In [1]: import numpy as np

In [2]: np.set_printoptions(precision=3, suppress=True, linewidth=100)

In [3]: F = np.load("mat.npy")

In [4]: F
Out[4]: 
array([[-1.6  , -0.6  ,  0.2  , -1.7  , -1.   ,  2.   ,  0.3  , -0.6  , -0.8  , -0.8  ,  0.2  ],
       [ 0.3  ,  1.1  ,  1.3  , -0.8  ,  1.2  , -0.6  ,  0.3  ,  0.9  ,  1.6  , -1.4  , -0.5  ],
       [-0.4  , -0.8  ,  1.1  ,  2.2  ,  0.5  , -0.7  ,  0.7  ,  1.   , -1.4  ,  1.5  ,  0.1  ],
       [-0.2  , -0.3  ,  0.2  ,  1.   , -0.4  , -1.7  ,  0.9  ,  0.1  , -0.1  ,  0.4  ,  1.4  ],
       [-0.2  , -0.4  , -1.6  ,  1.4  ,  0.1  ,  1.2  , -0.2  , -0.1  , -0.4  ,  0.5  ,  0.3  ],
       [ 0.1  ,  0.5  ,  0.9  , -0.2  ,  0.1  , -1.2  ,  2.   , -2.3  , -0.2  , -0.7  ,  0.6  ],
       [ 2.1  ,  0.   ,  0.4  , -0.2  , -0.9  , -0.4  , -0.7  , -0.7  , -1.3  , -0.3  , -0.2  ],
       [ 0.6  ,  0.   ,  1.8  , -0.6  , -1.6  , -1.   ,  0.2  , -1.6  , -0.4  ,  0.3  , -1.9  ],
       [-0.6  , -0.5  ,  0.   ,  0.1  ,  0.3  , -0.1  , -0.1  , -2.5  ,  0.1  ,  0.8  , -0.3  ],
       [-0.2  ,  1.   ,  0.   ,  1.5  ,  1.7  ,  0.7  , -0.1  ,  0.8  ,  0.6  , -1.   ,  0.   ],
       [ 0.1  , -0.6  ,  2.3  , -0.1  ,  0.6  ,  1.8  ,  2.2  ,  0.8  ,  0.5  , -1.   , -0.1  ],
       [ 1.4  ,  0.2  , -0.6  , -1.4  , -1.4  ,  1.5  , -1.2  ,  0.1  , -0.8  , -0.6  , -0.7  ],
       [-0.5  ,  1.4  , -0.8  , -0.2  ,  1.3  , -0.8  ,  0.2  ,  0.9  ,  0.9  ,  1.4  , -1.4  ],
       [-0.47 , -1.154,  0.246,  0.268,  0.504, -0.492, -0.265, -2.675,  0.694,  1.087, -0.284],
       [-0.4  ,  0.2  ,  0.6  ,  1.2  , -0.9  , -0.6  , -1.1  , -0.5  , -0.8  , -0.9  ,  0.6  ],
       [ 0.3  , -0.3  , -1.1  , -0.5  ,  2.   , -1.5  , -1.1  , -0.7  , -0.6  , -0.8  ,  0.5  ]])

In [5]: Q, evecs = np.linalg.qr(F[:, :9])[0], np.linalg.qr(F[:, 9:])[0]

In [6]: s = np.linalg.svd(Q.T @ evecs, compute_uv=False)

In [7]: s
Out[7]: array([0.957, 0.275])

In [8]: np.degrees(np.arccos(s.clip(0, 1)))
Out[8]: array([16.864, 74.026])

In [9]: round(float(np.linalg.norm(Q @ Q.T - evecs @ evecs.T, 2)), 3)
Out[9]: 1.0

In [10]: hat = F @ np.linalg.solve(F.T @ F, F.T)

In [11]: np.round(np.linalg.eigvalsh(hat), 3) + 0
Out[11]: array([0., 0., 0., 0., 0., 1., 1., 1., 1., 1., 1., 1., 1., 1., 1., 1.])

In [12]: hat @ F[:, 0]
Out[12]: 
array([-1.6 ,  0.3 , -0.4 , -0.2 , -0.2 ,  0.1 ,  2.1 ,  0.6 , -0.6 , -0.2 ,  0.1 ,  1.4 , -0.5 ,
       -0.47, -0.4 ,  0.3 ])

In [13]: X = np.loadtxt("layer4.csv", delimiter=",")

In [14]: X
Out[14]: 
array([[1., 5., 6., 1., 7., 8., 9.],
       [1., 8., 6., 1., 1., 7., 6.],
       [4., 6., 0., 6., 6., 3., 7.],
       [1., 0., 5., 1., 3., 1., 8.],
       [5., 6., 4., 1., 7., 2., 3.],
       [1., 9., 9., 2., 7., 3., 4.],
       [2., 6., 5., 5., 0., 4., 4.],
       [1., 6., 6., 8., 6., 0., 2.],
       [7., 1., 8., 5., 9., 6., 8.],
       [0., 3., 5., 7., 8., 7., 9.],
       [9., 8., 7., 9., 1., 4., 4.],
       [2., 9., 6., 0., 9., 1., 9.],
       [8., 6., 2., 5., 2., 6., 0.]])

In [15]: Q, evecs = np.linalg.qr(X[:, :4])[0], np.linalg.qr(X[:, 4:])[0]

In [16]: s = np.linalg.svd(Q.T @ evecs, compute_uv=False)

In [17]: np.degrees(np.arccos(s.clip(0, 1)))
Out[17]: array([26.845, 67.351, 86.483])

In [18]: (s > 0.9).sum()
Out[18]: np.int64(0)

In [19]: hat = X @ np.linalg.solve(X.T @ X, X.T)

In [20]: round(float(np.trace(hat)), 3)
Out[20]: 7.0

In [21]: np.round(hat @ X[:, 4], 3) + 0
Out[21]: array([7., 1., 6., 3., 7., 7., 0., 6., 9., 8., 1., 9., 2.])

In [22]: np.linalg.matrix_rank(np.eye(13) - hat)
Out[22]: np.int64(6)

In [23]: x = np.array([3, 9, 1, 0, 4, 0, 8])

In [24]: rhs = X @ x

In [25]: np.round(np.linalg.solve(X.T @ X, X.T @ rhs), 3) + 0
Out[25]: array([3., 9., 1., 0., 4., 0., 8.])

In [26]: np.round(np.linalg.lstsq(X, rhs)[0], 3) + 0
Out[26]: array([3., 9., 1., 0., 4., 0., 8.])

In [27]: rng = np.random.default_rng(268)

In [28]: rhs = rhs + 0.05 * rng.normal(size=13)

In [29]: rhs
Out[29]: 
array([154.071, 132.992, 145.973,  83.954, 125.001, 153.033,  97.052, 103.044, 138.034, 136.023,
       142.012, 201.014,  87.952])

In [30]: coef, *_ = np.linalg.lstsq(X, rhs)

In [31]: [round(float(np.linalg.norm(np.linalg.solve(X.T @ X + lam * np.eye(7), X.T @ rhs))), 2) for lam in (0, 1, 10, 100)]
Out[31]: [13.07, 12.98, 12.36, 10.42]

In [32]: coef
Out[32]: array([2.994, 8.999, 1.006, 0.002, 4.003, 0.003, 7.996])

In [33]: coef.round()
Out[33]: array([3., 9., 1., 0., 4., 0., 8.])

In [34]: U, s, Vt = np.linalg.svd(X, full_matrices=False)

In [35]: np.round(Vt @ Vt.T, 3) + 0
Out[35]: 
array([[1., 0., 0., 0., 0., 0., 0.],
       [0., 1., 0., 0., 0., 0., 0.],
       [0., 0., 1., 0., 0., 0., 0.],
       [0., 0., 0., 1., 0., 0., 0.],
       [0., 0., 0., 0., 1., 0., 0.],
       [0., 0., 0., 0., 0., 1., 0.],
       [0., 0., 0., 0., 0., 0., 1.]])

In [36]: s
Out[36]: array([46.35 , 15.207, 11.182,  9.878,  8.438,  7.36 ,  6.197])

In [37]: np.cumsum(s ** 2) / np.sum(s ** 2)
Out[37]: array([0.777, 0.86 , 0.906, 0.941, 0.967, 0.986, 1.   ])

In [38]: np.allclose(U * s @ Vt, X)
Out[38]: True

In [39]: np.round(U.T @ X @ Vt.T, 3) + 0
Out[39]: 
array([[46.35 ,  0.   ,  0.   ,  0.   ,  0.   ,  0.   ,  0.   ],
       [ 0.   , 15.207,  0.   ,  0.   ,  0.   ,  0.   ,  0.   ],
       [ 0.   ,  0.   , 11.182,  0.   ,  0.   ,  0.   ,  0.   ],
       [ 0.   ,  0.   ,  0.   ,  9.878,  0.   ,  0.   ,  0.   ],
       [ 0.   ,  0.   ,  0.   ,  0.   ,  8.438,  0.   ,  0.   ],
       [ 0.   ,  0.   ,  0.   ,  0.   ,  0.   ,  7.36 ,  0.   ],
       [ 0.   ,  0.   ,  0.   ,  0.   ,  0.   ,  0.   ,  6.197]])

In [40]: U.shape, s.shape, Vt.shape
Out[40]: ((13, 7), (7,), (7, 7))

In [41]: s / s[0]
Out[41]: array([1.   , 0.328, 0.241, 0.213, 0.182, 0.159, 0.134])

In [42]: np.round(U.T @ U, 3) + 0
Out[42]: 
array([[1., 0., 0., 0., 0., 0., 0.],
       [0., 1., 0., 0., 0., 0., 0.],
       [0., 0., 1., 0., 0., 0., 0.],
       [0., 0., 0., 1., 0., 0., 0.],
       [0., 0., 0., 0., 1., 0., 0.],
       [0., 0., 0., 0., 0., 1., 0.],
       [0., 0., 0., 0., 0., 0., 1.]])
